$ python3 -q
>>> import numpy as np
>>> import numpy.linalg as la
>>> np.set_printoptions(suppress=True, linewidth=140)
>>> feats = np.array([[1, 0, 0], [0, 1, 0], [0, 0, 1]])
>>> # triangular
>>> w, evecs = la.eigh(feats)
>>> x0 = np.array([1, 0, 2])
>>> np.round(la.eigvalsh(feats[1:, 1:]), 3)
array([1., 1.])
>>> evecs * np.abs(w) @ evecs.T
array([[1., 0., 0.],
       [0., 1., 0.],
       [0., 0., 1.]])
>>> evecs * np.maximum(w, 0) @ evecs.T
array([[1., 0., 0.],
       [0., 1., 0.],
       [0., 0., 1.]])
>>> Uu, s, VT = la.svd(feats, full_matrices=False)
>>> np.round(np.cumsum(s ** 2) / np.sum(s ** 2), 3)
array([0.333, 0.667, 1.   ])
>>> Uu.T @ Uu
array([[1., 0., 0.],
       [0., 1., 0.],
       [0., 0., 1.]])
>>> X = np.loadtxt("case19.csv", delimiter=",")
>>> X
array([[-5., -2.,  4.,  7., -3., -7., -5.,  5.,  8.],
       [ 1., -3.,  5.,  9.,  6., -2., -6.,  8., -1.],
       [ 5.,  3., -1., -4.,  0., -6.,  8.,  2., -3.],
       [ 3.,  3.,  2., -9.,  5.,  4.,  4., -1.,  4.],
       [-6.,  8., -5., -6.,  2., -1.,  5.,  6.,  1.],
       [ 0.,  0., -4., -9.,  0.,  3.,  2., -2., -5.],
       [-7., -5., -8.,  5.,  2., -9., -4.,  9.,  9.],
       [ 9., -6., -6.,  9., -3., -8.,  7.,  2., -3.],
       [-7., -5., -8.,  5.,  2., -9., -4.,  9.,  9.]])
>>> # null space of dimension 1
>>> w1 = np.array([[3, 4, 3, 0],
...     [1, 4, 2, 0],
...     [0, 2, 4, 1],
...     [4, 4, 5, 4],
...     [5, 3, 0, 0],
...     [2, 3, 2, 1],
...     [5, 5, 2, 4],
...     [2, 3, 2, 5],
...     [0, 0, 1, 0]])
>>> beta = np.array([5, -2, 5, 3])
>>> H = np.maximum(X @ w1 + beta, 0)
>>> H
array([[ 0.,  0., 31., 33.],
       [53., 42., 66., 58.],
       [39., 40.,  7., 22.],
       [32., 34.,  1.,  0.],
       [16., 18.,  0., 23.],
       [ 0.,  0.,  0.,  0.],
       [ 0.,  0.,  0., 35.],
       [70., 42., 40., 63.],
       [ 0.,  0.,  0., 35.]])
>>> np.round((H > 0).mean(axis=0), 3)
array([0.556, 0.556, 0.556, 0.778])
>>> la.matrix_rank(H)
np.int64(4)
>>> basis = np.array([[8, 4, -6], [0, 1, 8], [7, -7, -5], [-5, 8, 0]])
>>> (H @ basis).round(6).argmax(axis=1)
array([0, 0, 1, 0, 1, 0, 1, 1, 1])
>>> w1 @ basis
array([[ 45,  -5,  -1],
       [ 22,  -6,  16],
       [ 23, -18,  -4],
       [ 47,  17, -17],
       [ 40,  23,  -6],
       [ 25,   5,   2],
       [ 34,  43,   0],
       [  5,  37,   2],
       [  7,  -7,  -5]])
